$ ipython --no-banner

In [1]: import numpy as np

In [2]: import numpy.linalg as la

In [3]: np.set_printoptions(precision=1, suppress=True, linewidth=160, legacy="1.25")

In [4]: W0 = np.load("mat.npy")

In [5]: W0
Out[5]: 
array([[0., 0., 0., 0., 0., 0., 3.],
       [0., 0., 0., 0., 0., 0., 3.],
       [0., 0., 0., 0., 0., 0., 0.],
       [0., 0., 0., 0., 0., 0., 2.],
       [0., 0., 0., 0., 0., 0., 0.],
       [0., 0., 0., 0., 0., 0., 0.],
       [3., 3., 0., 2., 0., 0., 0.]])

In [6]: r = la.matrix_rank(W0)

In [7]: r
Out[7]: 2

In [8]: null = la.svd(W0)[2][r:].T

In [9]: null.shape
Out[9]: (7, 5)

In [10]: [int(la.matrix_rank(np.delete(W0, i, axis=0))) for i in range(7)]
Out[10]: [2, 2, 2, 2, 2, 2, 1]

In [11]: np.allclose(W0 @ null, 0)
Out[11]: True

In [12]: [int(la.matrix_rank(W0[:i])) for i in range(1, len(W0) + 1)]
Out[12]: [1, 1, 1, 1, 1, 1, 2]

In [13]: feats = np.array([[-9, 0, -12, -1, 0, 6],
    ...:     [-4, 6, 14, -8, -7, -7],
    ...:     [8, 8, 14, -7, -7, -7],
    ...:     [-5, 4, -18, -6, 0, 9],
    ...:     [-3, -1, 0, -8, 5, 0],
    ...:     [-2, 5, 8, -8, 5, -4],
    ...:     [-9, -2, -2, -5, -3, 1],
    ...:     [8, -8, 10, 1, -1, -5]])

In [14]: left, sig, Vh = la.svd(feats)

In [15]: vecs = Vh[:(sig > 1e-8).sum()]

In [16]: rng = np.random.default_rng(61687)

In [17]: x0 = feats[4] + 5 * feats[6] + rng.integers(2) * np.eye(6)[5]

In [18]: x0
Out[18]: array([-48., -11., -10., -33., -10.,   6.])

In [19]: la.matrix_rank(np.vstack([feats, x0]))
Out[19]: 6

In [20]: np.allclose(vecs.T @ vecs @ x0, x0)
Out[20]: False

In [21]: np.diag(vecs.T @ vecs)
Out[21]: array([1. , 1. , 0.8, 1. , 1. , 0.2])

In [22]: r = la.matrix_rank(feats)

In [23]: r
Out[23]: 5

In [24]: null = la.svd(feats)[2][r:].T

In [25]: np.allclose(feats @ null, 0)
Out[25]: True

In [26]: np.round(null @ null.T, 1) + 0
Out[26]: 
array([[0. , 0. , 0. , 0. , 0. , 0. ],
       [0. , 0. , 0. , 0. , 0. , 0. ],
       [0. , 0. , 0.2, 0. , 0. , 0.4],
       [0. , 0. , 0. , 0. , 0. , 0. ],
       [0. , 0. , 0. , 0. , 0. , 0. ],
       [0. , 0. , 0.4, 0. , 0. , 0.8]])

In [27]: np.round(null[:, 0] / null[np.abs(null[:, 0]).round(6).argmax(), 0], 1) + 0
Out[27]: array([0. , 0. , 0.5, 0. , 0. , 1. ])

In [28]: E = np.load("data.npy")

In [29]: E
Out[29]: 
array([[1, 0, 0, 1, 0],
       [0, 0, 0, 0, 2],
       [0, 1, 2, 0, 0],
       [1, 0, 0, 0, 0],
       [0, 1, 1, 0, 1]])

In [30]: r0, r1 = feats[6], feats[7]

In [31]: r0 @ r0
Out[31]: 124

In [32]: r0 @ r1
Out[32]: -83

In [33]: p = (r0 @ r1) / (r0 @ r0) * r0

In [34]: r1 - p
Out[34]: array([ 2. , -9.3,  8.7, -2.3, -3. , -4.3])

In [35]: np.outer(r0, r1)
Out[35]: 
array([[-72,  72, -90,  -9,   9,  45],
       [-16,  16, -20,  -2,   2,  10],
       [-16,  16, -20,  -2,   2,  10],
       [-40,  40, -50,  -5,   5,  25],
       [-24,  24, -30,  -3,   3,  15],
       [  8,  -8,  10,   1,  -1,  -5]])

In [36]: round((r1 - p) @ r0, 1)
Out[36]: -0.0

In [37]: round(float(la.det(E)), 1)
Out[37]: 2.0

In [38]: assert E == E.T
---------------------------------------------------------------------------
ValueError                                Traceback (most recent call last)
Cell In[38], line 1
----> 1 assert E == E.T

ValueError: The truth value of an array with more than one element is ambiguous. Use a.any() or a.all()

In [39]: (E - E.T) / 2
Out[39]: 
array([[ 0. ,  0. ,  0. ,  0. ,  0. ],
       [ 0. ,  0. , -0.5,  0. ,  0.5],
       [ 0. ,  0.5,  0. ,  0. , -0.5],
       [ 0. ,  0. ,  0. ,  0. ,  0. ],
       [ 0. , -0.5,  0.5,  0. ,  0. ]])

In [40]: np.sort(np.abs(la.eigvals(E)))
Out[40]: array([0.6, 0.7, 1. , 1.6, 2.7])

In [41]: np.trace(E)
Out[41]: 4

In [42]: E.inv()
---------------------------------------------------------------------------
AttributeError                            Traceback (most recent call last)
Cell In[42], line 1
----> 1 E.inv()

AttributeError: 'numpy.ndarray' object has no attribute 'inv'

In [43]: Y = E / np.sqrt((E ** 2).mean(axis=1, keepdims=True))

In [44]: la.matrix_rank(E - E.mean(axis=1, keepdims=True))
Out[44]: 4

In [45]: la.matrix_rank(Y) == la.matrix_rank(E)
Out[45]: True

In [46]: la.norm(Y, axis=1)
Out[46]: array([2.2, 2.2, 2.2, 2.2, 2.2])

In [47]: A = np.load("block15.npy")

In [48]: A
Out[48]: 
array([[4., 1., 1., 1.],
       [1., 4., 1., 1.],
       [1., 1., 4., 1.],
       [1., 1., 1., 4.]])

In [49]: x0 = np.array([0, 1, 2, 1])

In [50]: rhs = A @ x0

In [51]: beta, lr = np.zeros(4), 1 / la.norm(A, 2) ** 2

In [52]: for i in range(6):
    ...:     beta -= lr * A.T @ (A @ beta - rhs)
    ...:     if i % 1 == 0: print(i, round(la.norm(A @ beta - rhs), 1))
    ...: 
0 3.5
1 2.8
2 2.3
3 1.9
4 1.5
5 1.3

In [53]: beta
Out[53]: array([0.3, 1. , 1.7, 1. ])
